In [1]: import numpy as np

In [2]: np.set_printoptions(precision=3, suppress=True, linewidth=120)

In [3]: def rd(a):
   ...:     return np.round(a, 3) + 0
   ...: 

In [4]: J = np.loadtxt("w.csv", delimiter=",")

In [5]: J
Out[5]: 
array([[ 4.963,  4.999,  0.035,  5.006],
       [ 3.995,  4.017,  0.02 ,  4.01 ],
       [-1.995, -1.985, -0.01 , -1.955]])

In [6]: print(np.linalg.matrix_rank(J, rtol=0.1))
1

In [7]: rd(np.linalg.norm(J, 2) / np.linalg.norm(J))
Out[7]: np.float64(1.0)

In [8]: [round(float(x), 3) for x in np.linalg.svd(J, compute_uv=False)[:3]]
Out[8]: [11.602, 0.038, 0.005]

In [9]: print(np.linalg.cond(J) > 100)
True

In [10]: np.argsort(-np.linalg.norm(J, axis=0).round(6), kind="stable")[:3]
Out[10]: array([1, 3, 0])

In [11]: left, s, Vt = np.linalg.svd(J)

In [12]: rd(s)
Out[12]: array([11.602,  0.038,  0.005])

In [13]: out = left[:, :1] @ np.diag(s[:1]) @ Vt[:1]

In [14]: rd(np.linalg.norm(J - out, 2)), rd(s[1])
Out[14]: (np.float64(0.038), np.float64(0.038))

In [15]: rd(out)
Out[15]: 
array([[ 4.973,  5.   ,  0.031,  4.995],
       [ 3.994,  4.016,  0.025,  4.012],
       [-1.972, -1.983, -0.012, -1.98 ]])

In [16]: r0, r1 = J[1], J[0]

In [17]: rd(r0 @ r0)
Out[17]: np.float64(48.177)

In [18]: rd(r0 @ r1)
Out[18]: np.float64(59.983)

In [19]: p = (r0 @ r1) / (r0 @ r0) * r0

In [20]: np.linalg.matrix_rank(np.outer(r0, r1))
Out[20]: np.int64(1)

In [21]: print(rd(np.linalg.norm(r0 + r1) ** 2 + np.linalg.norm(r0 - r1) ** 2))
245.719

In [22]: t = np.radians(30)

In [23]: Rm = np.eye(4)

In [24]: Rm[3, 3] = Rm[0, 0] = np.cos(t)

In [25]: Rm[3, 0], Rm[0, 3] = -np.sin(t), np.sin(t)

In [26]: rd(Rm)
Out[26]: 
array([[ 0.866,  0.   ,  0.   ,  0.5  ],
       [ 0.   ,  1.   ,  0.   ,  0.   ],
       [ 0.   ,  0.   ,  1.   ,  0.   ],
       [-0.5  ,  0.   ,  0.   ,  0.866]])

In [27]: out = J @ Rm.T

In [28]: print(rd(np.linalg.svd(J, compute_uv=False)), rd(np.linalg.svd(out, compute_uv=False)))
[11.602  0.038  0.005] [11.602  0.038  0.005]

In [29]: np.allclose(np.linalg.norm(J, axis=1), np.linalg.norm(out, axis=1))
Out[29]: True

In [30]: print(rd(out))
[[ 6.801  4.999  0.035  1.854]
 [ 5.465  4.017  0.02   1.475]
 [-2.705 -1.985 -0.01  -0.696]]

In [31]: rd(np.abs(out - J).max(axis=0))
Out[31]: array([1.838, 0.   , 0.   , 3.152])

In [32]: np.allclose(J @ J.T, out @ out.T)
Out[32]: True

In [33]: X = np.load("run11.npy")

In [34]: X
Out[34]: 
array([[3., 1., 0., 0.],
       [0., 3., 1., 0.],
       [0., 0., 3., 1.],
       [0., 0., 0., 3.]])

In [35]: # triangular, det is the product of the diagonal

In [36]: rd(np.linalg.det(X))
Out[36]: np.float64(81.0)

In [37]: np.trace(X)
Out[37]: np.float64(12.0)

In [38]: X @ X
Out[38]: 
array([[9., 6., 1., 0.],
       [0., 9., 6., 1.],
       [0., 0., 9., 6.],
       [0., 0., 0., 9.]])

In [39]: (X + X.T) / 2
Out[39]: 
array([[3. , 0.5, 0. , 0. ],
       [0.5, 3. , 0.5, 0. ],
       [0. , 0.5, 3. , 0.5],
       [0. , 0. , 0.5, 3. ]])

In [40]: rd(np.abs(np.linalg.eigvals(X)).max())
Out[40]: np.float64(3.0)

In [41]: rd(np.linalg.matrix_power(X, 4))
Out[41]: 
array([[ 81., 108.,  54.,  12.],
       [  0.,  81., 108.,  54.],
       [  0.,   0.,  81., 108.],
       [  0.,   0.,   0.,  81.]])

In [42]: rd(np.sort(np.abs(np.linalg.eigvals(X))))
Out[42]: array([3., 3., 3., 3.])

In [43]: out = np.linalg.inv(X)

In [44]: rd(np.linalg.slogdet(X)[0])
Out[44]: np.float64(1.0)

In [45]: print((np.abs(out) > 1e-9).astype(int))
[[1 1 1 1]
 [0 1 1 1]
 [0 0 1 1]
 [0 0 0 1]]

In [46]: print(rd(out))
[[ 0.333 -0.111  0.037 -0.012]
 [ 0.     0.333 -0.111  0.037]
 [ 0.     0.     0.333 -0.111]
 [ 0.     0.     0.     0.333]]

In [47]: print(np.allclose(out, X.T))
False

In [48]: rng = np.random.default_rng(828063)

In [49]: z = rng.permutation(4)

In [50]: out = X[:, z] * rng.choice([-1, 1], 4)

In [51]: out
Out[51]: 
array([[0., 1., 3., 0.],
       [1., 3., 0., 0.],
       [3., 0., 0., 1.],
       [0., 0., 0., 3.]])

In [52]: left, _, Vt = np.linalg.svd(X.T @ out)

In [53]: rd(np.linalg.lstsq(X, out)[0])
Out[53]: 
array([[0., 0., 1., 0.],
       [0., 1., 0., 0.],
       [1., 0., 0., 0.],
       [0., 0., 0., 1.]])

In [54]: rd(left @ Vt)
Out[54]: 
array([[0., 0., 1., 0.],
       [0., 1., 0., 0.],
       [1., 0., 0., 0.],
       [0., 0., 0., 1.]])

In [55]: K = np.load("data.npy")

In [56]: K
Out[56]: 
array([[ 5. , -1.6, -1.5,  0.4],
       [ 8. ,  1.5,  0.3, -0.8],
       [-1. ,  0.3, -0.4,  0.4]])

In [57]: left, s, Vt = np.linalg.svd(K, full_matrices=False)

In [58]: rd(np.abs(Vt[0]))
Out[58]: array([0.996, 0.042, 0.051, 0.054])

In [59]: left.shape, s.shape, Vt.shape
Out[59]: ((3, 3), (3,), (3, 4))

In [60]: rd(np.sqrt((s ** 2).sum())), rd(np.linalg.norm(K))
Out[60]: (np.float64(9.918), np.float64(9.918))

In [61]: out = K / np.linalg.norm(K, axis=1, keepdims=True)

In [62]: G = out @ out.T

In [63]: (G - 2 * np.eye(3)).round(6).argmax(axis=1)
Out[63]: array([1, 0, 0])

In [64]: rd(np.degrees(np.arccos(np.clip(G[2, 0], -1, 1))))
Out[64]: np.float64(136.559)

In [65]: np.argwhere(np.triu(np.abs(G) > 0.95, 1))
Out[65]: array([], shape=(0, 2), dtype=int64)

In [66]: print(rd(G[2]))
[-0.726 -0.822  1.   ]
